In [1]: import numpy as np

In [2]: np.set_printoptions(suppress=True, linewidth=160)

In [3]: tidy = lambda a: np.round(a, 2) + 0

In [4]: M = np.loadtxt("arr.csv", delimiter=",")

In [5]: M
Out[5]: 
array([[ 2., -2.,  0., -3.,  0.,  2.,  0.,  0.,  0.,  0.,  0.,  0.],
       [-2., -1.,  0., -1.,  0., -1.,  0.,  0.,  0.,  0.,  0.,  0.],
       [ 0.,  0.,  0.,  0.,  0.,  0.,  0.,  2.,  0., -2.,  0.,  3.],
       [-2.,  3.,  0.,  1.,  0.,  2.,  0.,  0.,  0.,  0.,  0.,  0.],
       [ 0.,  0.,  0.,  0.,  3.,  0.,  2.,  0., -1.,  0., -1.,  0.],
       [-3., -2.,  0., -3.,  0., -2.,  0.,  0.,  0.,  0.,  0.,  0.],
       [ 0.,  0.,  0.,  0., -3.,  0.,  2.,  0., -1.,  0., -3.,  0.],
       [ 0.,  0.,  0.,  0.,  0.,  0.,  0., -3.,  0.,  1.,  0., -3.],
       [ 0.,  0.,  0.,  0., -1.,  0., -3.,  0., -2.,  0.,  0.,  0.],
       [ 0.,  0., -2.,  0.,  0.,  0.,  0., -1.,  0.,  3.,  0.,  1.],
       [ 0.,  0.,  0.,  0.,  0.,  0.,  1.,  0., -1.,  0.,  3.,  0.],
       [ 0.,  0.,  3.,  0.,  0.,  0.,  0., -2.,  0.,  2.,  0.,  2.]])

In [6]: # 3 blocks once reordered

In [7]: O, vecs = np.linalg.qr(M[:, :5])[0], np.linalg.qr(M[:, 5:])[0]

In [8]: sigma = np.linalg.svd(O.T @ vecs, compute_uv=False)

In [9]: tidy(np.linalg.norm(O @ O.T - vecs @ vecs.T, 2))
Out[9]: np.float64(1.0)

In [10]: out = M[0, 0] * M[1:] - np.outer(M[1:, 0], M[0])

In [11]: out
Out[11]: 
array([[  0.,  -6.,   0.,  -8.,   0.,   2.,   0.,   0.,   0.,   0.,   0.,   0.],
       [  0.,   0.,   0.,   0.,   0.,   0.,   0.,   4.,   0.,  -4.,   0.,   6.],
       [  0.,   2.,   0.,  -4.,   0.,   8.,   0.,   0.,   0.,   0.,   0.,   0.],
       [  0.,   0.,   0.,   0.,   6.,   0.,   4.,   0.,  -2.,   0.,  -2.,   0.],
       [  0., -10.,   0., -15.,   0.,   2.,   0.,   0.,   0.,   0.,   0.,   0.],
       [  0.,   0.,   0.,   0.,  -6.,   0.,   4.,   0.,  -2.,   0.,  -6.,   0.],
       [  0.,   0.,   0.,   0.,   0.,   0.,   0.,  -6.,   0.,   2.,   0.,  -6.],
       [  0.,   0.,   0.,   0.,  -2.,   0.,  -6.,   0.,  -4.,   0.,   0.,   0.],
       [  0.,   0.,  -4.,   0.,   0.,   0.,   0.,  -2.,   0.,   6.,   0.,   2.],
       [  0.,   0.,   0.,   0.,   0.,   0.,   2.,   0.,  -2.,   0.,   6.,   0.],
       [  0.,   0.,   6.,   0.,   0.,   0.,   0.,  -4.,   0.,   4.,   0.,   4.]])

In [12]: M[:, 0] / M[0, 0]
Out[12]: array([ 1. , -1. ,  0. , -1. ,  0. , -1.5,  0. ,  0. ,  0. ,  0. ,  0. ,  0. ])

In [13]: np.flatnonzero(~out.round(6).any(axis=1))
Out[13]: array([], dtype=int64)
